$ ipython --no-banner

In [1]: import numpy as np

In [2]: from numpy import linalg as LA

In [3]: np.set_printoptions(precision=3, suppress=True, linewidth=120)

In [4]: X = 2 * np.eye(5) + np.ones((5, 5))

In [5]: print(X)
[[3. 1. 1. 1. 1.]
 [1. 3. 1. 1. 1.]
 [1. 1. 3. 1. 1.]
 [1. 1. 1. 3. 1.]
 [1. 1. 1. 1. 3.]]

In [6]: # equal to its transpose

In [7]: w, vecs = LA.eigh(X)

In [8]: x0 = np.array([3, 2, -2, 2, 2])

In [9]: print(x0 @ X @ x0 / (x0 @ x0), round(float(w[0]), 3), w[-1])
3.96 2.0 7.0

In [10]: print(vecs * np.sqrt(w) @ vecs.T)
[[1.661 0.246 0.246 0.246 0.246]
 [0.246 1.661 0.246 0.246 0.246]
 [0.246 0.246 1.661 0.246 0.246]
 [0.246 0.246 0.246 1.661 0.246]
 [0.246 0.246 0.246 0.246 1.661]]

In [11]: print((np.sign(vecs[:, -1].round(6)) == np.sign(vecs[0, -1].round(6))).astype(int))
[1 1 1 1 1]

In [12]: A = np.load("test9.npy")

In [13]: print(A)
[[  8  -1   3  -6   0]
 [  7  -4  12 -12  -9]
 [ 13   0  11 -20 -17]
 [ 22  -6  17 -14 -20]
 [ 14  -4  22  -7 -27]
 [  9 -11  28  -9 -33]
 [ 15 -17  37  -8 -39]
 [ 14 -23  44 -12 -38]
 [ 18 -17  53 -21 -32]
 [ 21 -10  59 -20 -33]
 [ 24  -4  64 -22 -41]
 [ 15  -4  72 -29 -43]
 [ 18  -4  69 -22 -41]
 [ 12  -5  70 -16 -50]
 [ 13  -4  78 -23 -44]
 [ 10  -8  77 -17 -36]
 [ 11  -3  70 -16 -33]
 [ 14   0  64 -22 -26]
 [ 10  -3  63 -25 -25]
 [  6  -2  57 -26 -18]
 [  6   0  55 -32 -27]
 [  2  -7  59 -25 -23]]

In [14]: Xc = (A - A.mean(axis=0)) / A.std(axis=0)

In [15]: print(Xc.std(axis=0))
[1. 1. 1. 1. 1.]

In [16]: print(np.argwhere(np.abs(Xc) > 2))
[[ 0  2]
 [ 0  4]
 [ 7  1]
 [10  0]]

In [17]: beta = LA.lstsq(np.delete(Xc, 2, axis=1), Xc[:, 2])[0]

In [18]: print(round(float(1 - np.var(Xc[:, 2] - np.delete(Xc, 2, axis=1) @ beta)), 3))
0.786

In [19]: print(np.abs(beta).argmax())
3

In [20]: print(beta)
[-0.165  0.067 -0.449 -0.714]

In [21]: labels = A[:, 1] > np.median(A[:, 1])

In [22]: r0 = A[labels].mean(axis=0) - A[~labels].mean(axis=0)

In [23]: print(np.round((((A - A.mean(axis=0)) @ r0 > 0) == labels).mean(), 3))
0.727

In [24]: print(labels.astype(int))
[1 0 1 0 0 0 0 0 0 0 0 0 0 0 0 0 1 1 1 1 1 0]

In [25]: print(r0)
[-4.552  7.248 -4.59  -3.867 13.076]
